In [1]: import numpy as np

In [2]: np.set_printoptions(suppress=True, linewidth=200)

In [3]: m1 = np.load("a.npy")

In [4]: print(m1)
[[1.   0.2  0.04]
 [0.2  1.   0.2 ]
 [0.04 0.2  1.  ]]

In [5]: x = np.ones(3)

In [6]: for _ in range(4):
   ...:     x = m1 @ x
   ...:     x /= np.linalg.norm(x)
   ...:     print(round(x @ m1 @ x, 2))
   ...: 
1.3
1.3
1.3
1.3

In [7]: print(x.round(2))
[0.52 0.67 0.52]

In [8]: print(np.round(np.linalg.eigvalsh(m1)[-1], 2))
1.3

In [9]: K = np.array([[1, 2, 0],
   ...:     [0, 3, 0],
   ...:     [0, 0, 0],
   ...:     [0, 0, 0],
   ...:     [0, 0, 0],
   ...:     [2, 5, 0],
   ...:     [2, 5, 0],
   ...:     [1, 3, 0],
   ...:     [1, 3, 0],
   ...:     [0, 0, 0],
   ...:     [0, 3, 0]])

In [10]: print(np.allclose(K[:-1].T @ np.linalg.lstsq(K[:-1].T, K[-1])[0], K[-1]))
True

In [11]: print(np.abs(np.diag(np.linalg.qr(K)[1])) > 1e-9)
[ True  True False]

In [12]: print(np.linalg.cond(K) > 100)
True

In [13]: print([round(float(x), 2) for x in np.linalg.svd(K, compute_uv=False)[:3]])
[9.95, 1.44, 0.0]

In [14]: print(np.round(np.linalg.norm(K, 2) / np.linalg.norm(K), 2))
0.99

In [15]: print(np.linalg.matrix_rank(K, rtol=0.1))
2

In [16]: J = np.load("m.npy")

In [17]: print(J)
[[0 0 0]
 [0 0 0]
 [5 0 0]
 [0 0 0]]

In [18]: print([round(float(x), 2) for x in np.linalg.svd(J, compute_uv=False)[:3]])
[5.0, 0.0, 0.0]

In [19]: print(np.linalg.matrix_rank(J, rtol=0.1))
1

In [20]: print(np.linalg.cond(J) > 100)
True

In [21]: E = np.load("out0.npy")

In [22]: print(E)
[[-0.99 -0.12 -0.1 ]
 [-0.12  0.81  1.46]
 [-0.1   1.46  0.18]]

In [23]: print(round(np.abs(np.linalg.eigvals(E)).max(), 2))
2.0

In [24]: print(np.allclose(E, E.T))
True

In [25]: x = np.array([0, 3, 3])

In [26]: a = np.maximum(E @ x, 0)

In [27]: print(np.round(np.tanh(E @ x), 2))
[-0.58  1.    1.  ]

In [28]: print(np.flatnonzero(a > 1e-9))
[1 2]

In [29]: print(a.round(2))
[0.   6.81 4.92]

In [30]: print(np.round(np.maximum(E @ x, 0) - np.maximum(-E @ x, 0), 2))
[-0.66  6.81  4.92]

In [31]: print(np.maximum(E @ (3 * x), 0))
[ 0.   20.43 14.76]

In [32]: print(E * (a > 1e-9)[:, None])
[[-0.   -0.   -0.  ]
 [-0.12  0.81  1.46]
 [-0.1   1.46  0.18]]

In [33]: x = np.array([-2, -1, 9])

In [34]: print((E @ x).argmax())
1

In [35]: print(np.round((E * x).sum(axis=1), 2))
[ 1.2  12.57  0.36]

In [36]: print(E @ np.ones(3))
[-1.21  2.15  1.54]

In [37]: print(np.round(E * x, 2))
[[ 1.98  0.12 -0.9 ]
 [ 0.24 -0.81 13.14]
 [ 0.2  -1.46  1.62]]

In [38]: print(np.round(E @ x, 2))
[ 1.2  12.57  0.36]

In [39]: print(np.linalg.norm(E @ x) <= np.linalg.norm(E, 2) * np.linalg.norm(x) + 1e-9)
True

In [40]: print(E @ np.eye(3)[2])
[-0.1   1.46  0.18]

In [41]: X = np.loadtxt("arr.csv", delimiter=",")

In [42]: print(X)
[[10.23  0.83  1.15]
 [ 9.56  0.12 -0.22]
 [ 8.32  1.08  0.64]
 [ 9.13  0.63  0.21]
 [ 9.35  0.69  1.98]
 [ 7.91  1.53  1.68]
 [ 8.91 -0.86  0.07]
 [ 9.44  1.48  0.9 ]
 [ 8.74 -0.7   0.28]
 [ 7.33  0.03  0.16]
 [ 8.97 -0.89 -0.02]
 [ 9.86  0.71 -0.55]
 [ 7.49  0.51 -0.35]
 [ 7.71 -0.57  2.75]
 [11.4   0.43  0.51]
 [10.49 -0.12 -0.19]
 [ 9.34  0.14 -0.42]
 [ 8.24 -0.41 -1.63]
 [ 9.49 -0.7   2.58]
 [ 9.29  2.58 -0.55]
 [ 8.56 -2.36 -0.05]
 [10.62 -1.39 -1.19]
 [ 9.66  0.78  0.68]
 [ 6.43 -0.21 -1.39]
 [ 9.2  -0.61 -1.58]
 [ 8.71  0.36  1.62]
 [ 9.85 -0.07  0.3 ]]

In [43]: cen = X - X.mean(axis=0)

In [44]: U, sigma, VT = np.linalg.svd(cen, full_matrices=False)

In [45]: print(round((sigma ** 2).sum() ** 2 / (sigma ** 4).sum(), 2))
2.89

In [46]: print(np.round(VT[0] * np.sign(VT[0, np.abs(VT[0]).argmax()]), 2))
[0.19 0.45 0.87]

In [47]: C2 = np.cov(X, rowvar=False)

In [48]: print(np.argwhere(np.triu(np.abs(np.corrcoef(X.T)) > 0.8, 1)))
[]

In [49]: print(np.round(X.std(axis=0), 2))
[1.07 0.99 1.13]

In [50]: print(np.round(np.corrcoef(X[:, 2], X[:, 1])[0, 1], 2))
0.19

In [51]: out = np.array([[5, 5, 0], [0, -2, -5], [4, -2, 1]])

In [52]: out[-1] = out[0]

In [53]: A = out + 0.05 * np.eye(3)

In [54]: print(A)
[[ 5.05  5.    0.  ]
 [ 0.   -1.95 -5.  ]
 [ 5.    5.    0.05]]

In [55]: hat = np.triu(np.array([[1, 3, 2], [2, 1, 2], [2, 2, 1]]), 1) + np.eye(3)

In [56]: out = hat @ A @ np.linalg.inv(hat)

In [57]: print(np.round(np.poly(out), 2))
[ 1.   -3.15 15.31 -0.76]

In [58]: print(out.round(2))
[[ 15.05 -36.    27.  ]
 [ 10.   -21.95  19.  ]
 [  5.   -10.    10.05]]

In [59]: print(np.round(hat @ A - A @ hat, 2))
[[ 10. -11. -35.]
 [ 10.  10.   4.]
 [  0. -15. -20.]]

In [60]: Q = A.astype(float).copy()

In [61]: for j in range(3):
    ...:     Q[:, j] -= Q[:, :j] @ (Q[:, :j].T @ Q[:, j])
    ...:     Q[:, j] /= np.linalg.norm(Q[:, j])
    ...: 

In [62]: print(Q.round(2))
[[ 0.71 -0.01  0.7 ]
 [ 0.   -1.   -0.02]
 [ 0.7   0.01 -0.71]]
